>>> import numpy as np
>>> from numpy import linalg as LA
>>> np.set_printoptions(precision=2, suppress=True, linewidth=120)
>>> tidy = lambda a: np.round(a, 2) + 0
>>> M = np.array([[-2, -2, 1, -1], [1, 0, 1, 0], [1, -2, 0, -2], [1, -2, 2, 1]])
>>> M
array([[-2, -2,  1, -1],
       [ 1,  0,  1,  0],
       [ 1, -2,  0, -2],
       [ 1, -2,  2,  1]])
>>> M2 = LA.inv(M)
>>> tidy(LA.det(M) * M2)
array([[  6.,  -2.,  -4.,  -2.],
       [ -1., -13.,   4.,   7.],
       [ -6., -18.,   4.,   2.],
       [  4.,  12.,   4.,  -8.]])
>>> tidy(LA.cond(M))
np.float64(5.65)
>>> np.allclose(M2, M.T)
False
>>> W0 = np.loadtxt("x.csv", delimiter=",")
>>> W0
array([[-0.6 , -1.09, -0.14],
       [-1.02, -2.4 ,  0.08],
       [ 0.47,  0.47, -0.07],
       [-1.17, -2.16, -0.05],
       [ 0.42,  1.08, -0.02],
       [-0.5 , -0.68,  0.17],
       [-0.51, -0.9 , -0.08],
       [ 1.14,  2.44,  0.05],
       [ 1.93,  3.99, -0.08],
       [-1.28, -2.64,  0.19],
       [-0.79, -1.47, -0.04],
       [-1.48, -2.8 ,  0.12],
       [ 0.08,  0.02,  0.02],
       [ 0.65,  0.9 , -0.06],
       [ 0.32,  0.26,  0.13],
       [-0.99, -1.68,  0.2 ],
       [ 0.38,  0.58,  0.06],
       [ 0.37,  1.09,  0.13],
       [-0.84, -1.94,  0.03],
       [-0.64, -1.32,  0.05],
       [ 0.5 ,  0.61,  0.06],
       [ 0.4 ,  0.69,  0.04],
       [-1.54, -3.02, -0.05]])
>>> M2 = np.c_[W0[:, :2] @ np.array([[-2, -3], [-1, 2]]), np.array([-1, -9, 2, 2, 4, 6, 3, 6, -9, -5, 4, 8, 9, -9, 4, -4, -4, -2, -8, -1, -8, -4, 1])]
>>> tidy(M2)
array([[ 2.29, -0.38, -1.  ],
       [ 4.44, -1.74, -9.  ],
       [-1.41, -0.47,  2.  ],
       [ 4.5 , -0.81,  2.  ],
       [-1.92,  0.9 ,  4.  ],
       [ 1.68,  0.14,  6.  ],
       [ 1.92, -0.27,  3.  ],
       [-4.72,  1.46,  6.  ],
       [-7.85,  2.19, -9.  ],
       [ 5.2 , -1.44, -5.  ],
       [ 3.05, -0.57,  4.  ],
       [ 5.76, -1.16,  8.  ],
       [-0.18, -0.2 ,  9.  ],
       [-2.2 , -0.15, -9.  ],
       [-0.9 , -0.44,  4.  ],
       [ 3.66, -0.39, -4.  ],
       [-1.34,  0.02, -4.  ],
       [-1.83,  1.07, -2.  ],
       [ 3.62, -1.36, -8.  ],
       [ 2.6 , -0.72, -1.  ],
       [-1.61, -0.28, -8.  ],
       [-1.49,  0.18, -4.  ],
       [ 6.1 , -1.42,  1.  ]])
>>> LA.matrix_rank(np.c_[W0, M2])
np.int64(4)
>>> tidy(LA.lstsq(W0, M2[:, 0])[0])
array([-2., -1.,  0.])
>>> LA.matrix_rank(M2)
np.int64(3)
>>> tidy(LA.norm(M2 - W0 @ LA.lstsq(W0, M2)[0], axis=0))
array([ 0.  ,  0.  , 24.65])
>>> x0 = np.array([-1, -1, 0])
>>> rhs = M2 @ x0
>>> tidy(LA.solve(M2.T @ M2, M2.T @ rhs))
array([-1., -1.,  0.])
>>> rng = np.random.default_rng(448573)
>>> rhs = rhs + 0.05 * rng.normal(size=23)
>>> tidy(rhs)
array([-1.96, -2.7 ,  1.84, -3.72,  0.97, -1.8 , -1.68,  3.19,  5.62, -3.76, -2.45, -4.64,  0.37,  2.34,  1.36, -3.29,
        1.35,  0.65, -2.2 , -1.86,  1.79,  1.26, -4.72])
>>> b, *_ = LA.lstsq(M2, rhs)
>>> b.round()
array([-1., -1.,  0.])
>>> tidy(b)
array([-1.  , -1.02,  0.  ])
>>> Ac = (W0 - W0.mean(axis=0)) / W0.std(axis=0)
>>> np.argwhere(np.abs(Ac) > 2)
array([[8, 0],
       [8, 1]])
>>> b = LA.lstsq(np.delete(Ac, 2, axis=1), Ac[:, 2])[0]
>>> tidy(b)
array([-0.76,  0.54])
>>> tidy(1 - np.var(Ac[:, 2] - np.delete(Ac, 2, axis=1) @ b))
np.float64(0.05)
>>> data = np.array([[12.0, -0.9, 0.9], [3.0, 1.4, -1.4], [17.0, -1.2, -0.1]])
>>> proj = np.triu(np.array([[-4, 4, 0], [2, 0, -3], [-5, -1, -4]]), 1) + np.eye(3)
>>> M2 = proj @ data @ LA.inv(proj)
>>> tidy(np.poly(M2))
array([  1.  , -13.3 ,   1.18,  25.35])
>>> tidy(LA.det(M2))
np.float64(-25.35)
